>>> import numpy as np
>>> np.set_printoptions(precision=2, suppress=True, linewidth=160, legacy="1.25")
>>> def tidy(a):
...     return np.round(a, 2) + 0
... 
>>> W0 = np.load("test5.npy")
>>> print(W0)
[[ 0  4  1]
 [ 0  1  0]
 [ 2  8  2]
 [ 0  0  0]
 [ 5  1  0]
 [ 4  0  0]
 [ 0  0  0]
 [ 7  0  0]
 [ 0  0  0]
 [ 0  0  0]
 [ 2  8  2]
 [ 4  0  0]
 [ 0  0  0]
 [ 0 10  3]
 [ 0  0  0]
 [ 4  0  0]
 [11 11  2]
 [ 4  6  1]]
>>> # rows 3 and 6 are equal
>>> cen = W0 - W0.mean(axis=1)
Traceback (most recent call last):
  File "<python-input-6>", line 1, in <module>
    cen = W0 - W0.mean(axis=1)
          ~~~^~~~~~~~~~~~~~~~~
ValueError: operands could not be broadcast together with shapes (18,3) (18,) 
>>> cen = W0 - W0.mean(axis=0)
>>> left, sig, Vh = np.linalg.svd(cen, full_matrices=False)
>>> print(tidy((sig ** 2).sum() ** 2 / (sig ** 4).sum()))
1.74
>>> print(np.abs(left[:, 0]).argmax())
16
>>> print(tidy(np.abs(Vh[-1])))
[0.05 0.24 0.97]
>>> print(np.abs(Vh[0]).argmax())
1
>>> W2 = W0[[8, 17]].astype(float)
>>> for _ in range(5):
...     lab = np.linalg.norm(W0[:, None] - W2, axis=-1).argmin(axis=1)
...     W2 = np.array([W0[lab == j].mean(axis=0) for j in range(2)])
... 
>>> print(lab)
[0 0 1 0 0 0 0 0 0 0 1 0 0 1 0 0 1 1]
>>> print(np.bincount(lab))
[13  5]
>>> print(np.abs(W2[1] - W2[0]).argmax())
1
>>> A = np.load("dump.npy")
>>> print(A)
[[-3  9 -6 -3]
 [ 9 -6  4 -4]
 [-3  6 -9 -3]
 [-5 -1  6 -5]]
>>> dist = np.linalg.norm(W0[:, None] - W0[None], axis=-1)
>>> print(dist.mean(axis=1).argmax())
16
>>> print(dist[14].round(6).argsort(kind="stable")[:4])
[3 6 8 9]
>>> print(tidy(np.linalg.norm(W0 - W0.mean(axis=0), axis=1)))
[ 2.74  3.01  5.47  3.67  3.19  3.22  3.67  5.39  3.67  3.67  5.47  3.22  3.67  8.02  3.67  3.22 12.03  3.67]
>>> print(np.linalg.matrix_rank(dist ** 2))
5
>>> print(dist.shape)
(18, 18)
>>> print(tidy(np.linalg.norm(W0, axis=1)))
[ 4.12  1.    8.49  0.    5.1   4.    0.    7.    0.    0.    8.49  4.    0.   10.44  0.    4.   15.68  7.28]
>>> P = np.triu(np.array([[-1, 3, 0, -4], [-1, -5, -5, 3], [-2, 0, 1, -1], [0, -5, -5, 1]]), 1) + np.eye(4)
>>> B = P @ A @ np.linalg.inv(P)
>>> print(B)
[[  44. -137. -703. -111.]
 [   9.  -66. -263.  -33.]
 [   2.    1.  -10.   -3.]
 [  -5.   14.   76.    9.]]
>>> print(np.trace(B), np.trace(A))
-23.0 -23
>>> print(P @ A - A @ P)
[[ 47.  -5.  33. -37.]
 [  0. -60.  33.  58.]
 [  5.  10.  24. -34.]
 [  0.  15.  -5. -11.]]
>>> print(tidy(np.poly(B)))
[    1.    23.    65.  -585. -3744.]
>>> print(tidy(np.linalg.eigvals(A).sum().real))
-23.0
>>> print(tidy(np.linalg.det(2 * A)), tidy(np.linalg.det(A)))
-59904.0 -3744.0
>>> print(tidy(np.linalg.det(A.T)))
-3744.0
>>> print(np.einsum("ij,ji->", A, A))
399
>>> print(np.kron(np.eye(2, dtype=int), A))
[[-3  9 -6 -3  0  0  0  0]
 [ 9 -6  4 -4  0  0  0  0]
 [-3  6 -9 -3  0  0  0  0]
 [-5 -1  6 -5  0  0  0  0]
 [ 0  0  0  0 -3  9 -6 -3]
 [ 0  0  0  0  9 -6  4 -4]
 [ 0  0  0  0 -3  6 -9 -3]
 [ 0  0  0  0 -5 -1  6 -5]]
>>> B = np.linalg.inv(A)
>>> print((np.abs(B) > 1e-9).astype(int))
[[1 1 1 1]
 [1 0 1 1]
 [1 0 1 1]
 [1 1 1 1]]
>>> print(np.allclose(B, A.T))
False
>>> print(tidy(B))
[[ 0.09  0.08 -0.08 -0.07]
 [ 0.22  0.   -0.17 -0.03]
 [ 0.11  0.   -0.17  0.03]
 [ 0.   -0.08 -0.09 -0.08]]
>>> print(tidy(np.linalg.inv(B)))
[[-3.  9. -6. -3.]
 [ 9. -6.  4. -4.]
 [-3.  6. -9. -3.]
 [-5. -1.  6. -5.]]
>>> print(tidy(np.linalg.slogdet(A)[0]))
-1.0
>>> print(tidy(A @ B))
[[1. 0. 0. 0.]
 [0. 1. 0. 0.]
 [0. 0. 1. 0.]
 [0. 0. 0. 1.]]
>>> print(tidy(np.linalg.det(A) * np.linalg.det(B)))
1.0
>>> print(tidy(np.linalg.det(A) * B))
[[-354. -288.  288.  270.]
 [-819.    0.  624.  117.]
 [-429.    0.  624. -117.]
 [   3.  288.  336.  315.]]
>>> th = np.radians(15)
>>> r_ = np.eye(4)
>>> r_[2, 2] = r_[3, 3] = np.cos(th)
>>> r_[2, 3], r_[3, 2] = -np.sin(th), np.sin(th)
>>> print(tidy(r_))
[[ 1.    0.    0.    0.  ]
 [ 0.    1.    0.    0.  ]
 [ 0.    0.    0.97 -0.26]
 [ 0.    0.    0.26  0.97]]
>>> B = A @ r_.T
>>> print(tidy(np.linalg.svd(A, compute_uv=False)), tidy(np.linalg.svd(B, compute_uv=False)))
[18.64  9.6   7.68  2.72] [18.64  9.6   7.68  2.72]
>>> print(np.allclose(np.linalg.norm(A, axis=1), np.linalg.norm(B, axis=1)))
True
>>> X = np.loadtxt("w.csv", delimiter=",")
>>> print(X)
[[ 1.  2.  2.]
 [ 3.  2.  2.]
 [ 3.  3.  4.]
 [ 5.  4.  4.]
 [ 5.  6.  7.]
 [ 5.  8.  9.]
 [ 8.  8. 10.]
 [11.  9. 13.]
 [13. 10. 14.]
 [13. 12. 15.]
 [13. 13. 18.]
 [15. 15. 19.]
 [17. 18. 22.]
 [20. 20. 23.]
 [20. 21. 23.]
 [23. 24. 25.]]
>>> print(round(np.log10(np.linalg.cond(X))))
1
>>> print([round(float(x), 2) for x in np.linalg.svd(X, compute_uv=False)[:3]])
[94.7, 3.97, 3.86]
>>> print(np.linalg.matrix_rank(X, rtol=0.1))
1
>>> B = X[0, 0] * X[1:] - np.outer(X[1:, 0], X[0])
>>> print(B)
[[  0.  -4.  -4.]
 [  0.  -3.  -2.]
 [  0.  -6.  -6.]
 [  0.  -4.  -3.]
 [  0.  -2.  -1.]
 [  0.  -8.  -6.]
 [  0. -13.  -9.]
 [  0. -16. -12.]
 [  0. -14. -11.]
 [  0. -13.  -8.]
 [  0. -15. -11.]
 [  0. -16. -12.]
 [  0. -20. -17.]
 [  0. -19. -17.]
 [  0. -22. -21.]]
>>> print(np.linalg.matrix_rank(B), np.linalg.matrix_rank(X))
2 3
>>> B = np.c_[X[:, :2] @ np.array([[3, 1], [1, 3]]), np.array([2, 2, 3, 1, 1, 1, 3, 1, 1, 3, 3, 3, 3, 2, 2, 3])]
>>> print(B)
[[ 5.  7.  2.]
 [11.  9.  2.]
 [12. 12.  3.]
 [19. 17.  1.]
 [21. 23.  1.]
 [23. 29.  1.]
 [32. 32.  3.]
 [42. 38.  1.]
 [49. 43.  1.]
 [51. 49.  3.]
 [52. 52.  3.]
 [60. 60.  3.]
 [69. 71.  3.]
 [80. 80.  2.]
 [81. 83.  2.]
 [93. 95.  3.]]
>>> print(tidy(np.linalg.norm(B - X @ np.linalg.lstsq(X, B)[0], axis=0)))
[0.   0.   4.44]
>>> cen = X - X.mean(axis=0)
>>> evecs = np.linalg.svd(cen)[2][:1]
>>> B = cen - cen @ evecs.T @ evecs
>>> print(np.linalg.norm(B, axis=1).round(6).argmax())
5
>>> print(tidy(np.diag(evecs.T @ evecs)))
[0.3  0.31 0.4 ]
>>> print(tidy(B.std(axis=0)))
[0.82 0.79 0.75]
>>> J = np.loadtxt("case2.csv", delimiter=",")
>>> print(tidy(J))
[[ 4.86 -1.    8.48]
 [ 6.17 -1.    7.7 ]
 [ 5.11 -1.    8.33]
 [ 5.88 -1.    7.87]
 [14.9  -1.    2.46]
 [ 9.37 -1.    5.78]
 [13.58 -1.    3.25]
 [16.31 -1.    1.62]
 [ 9.11 -1.    5.94]
 [11.61 -1.    4.43]
 [16.72 -1.    1.37]
 [10.14 -1.    5.32]
 [ 8.44 -1.    6.34]
 [11.12 -1.    4.73]
 [ 4.35 -1.    8.79]
 [15.28 -1.    2.23]
 [13.04 -1.    3.58]
 [ 8.32 -1.    6.41]]
>>> rank = np.linalg.matrix_rank(J)
>>> print(rank)
2
>>> ns = np.linalg.svd(J)[2][rank:].T
>>> print(tidy(ns @ ns.T))
[[0.   0.05 0.  ]
 [0.05 0.99 0.09]
 [0.   0.09 0.01]]
>>> print([int(np.linalg.matrix_rank(J[:, :j + 1])) for j in range(3)])
[1, 2, 2]
>>> print(np.allclose(J @ ns, 0))
True
>>> print(tidy(J @ ns))
[[0.]
 [0.]
 [0.]
 [0.]
 [0.]
 [0.]
 [0.]
 [0.]
 [0.]
 [0.]
 [0.]
 [0.]
 [0.]
 [0.]
 [0.]
 [0.]
 [0.]
 [0.]]
>>> print(np.linalg.matrix_rank(J.T @ J), np.linalg.matrix_rank(J @ J.T))
2 2
>>> F = 0.9 ** np.abs(np.subtract.outer(np.arange(4), np.arange(4)))
>>> print(tidy(F))
[[1.   0.9  0.81 0.73]
 [0.9  1.   0.9  0.81]
 [0.81 0.9  1.   0.9 ]
 [0.73 0.81 0.9  1.  ]]
>>> print([round(float(x), 2) for x in np.linalg.svd(J, compute_uv=False)[:3]])
[50.21, 16.26, 0.0]
>>> print(np.argsort(-np.linalg.norm(J, axis=0).round(6), kind="stable")[:3])
[0 2 1]
>>> w, evecs = np.linalg.eigh(F)
>>> print(tidy(evecs.T @ evecs))
[[1. 0. 0. 0.]
 [0. 1. 0. 0.]
 [0. 0. 1. 0.]
 [0. 0. 0. 1.]]
>>> print(tidy(np.linalg.eigvalsh(F @ F)))
[ 0.    0.01  0.1  12.44]
>>> print(tidy(np.linalg.svd(F, compute_uv=False)))
[3.53 0.31 0.1  0.06]
>>> print(tidy(w))
[0.06 0.1  0.31 3.53]
>>> print(tidy(np.linalg.eigvalsh(F + -2 * np.eye(4))))
[-1.94 -1.9  -1.69  1.53]
>>> print(tidy(evecs @ np.diag(w) @ evecs.T))
[[1.   0.9  0.81 0.73]
 [0.9  1.   0.9  0.81]
 [0.81 0.9  1.   0.9 ]
 [0.73 0.81 0.9  1.  ]]
>>> print(w.sum(), np.trace(F))
4.0 4.0
>>> print(np.abs(evecs[:, -1]).round(6).argmax())
1
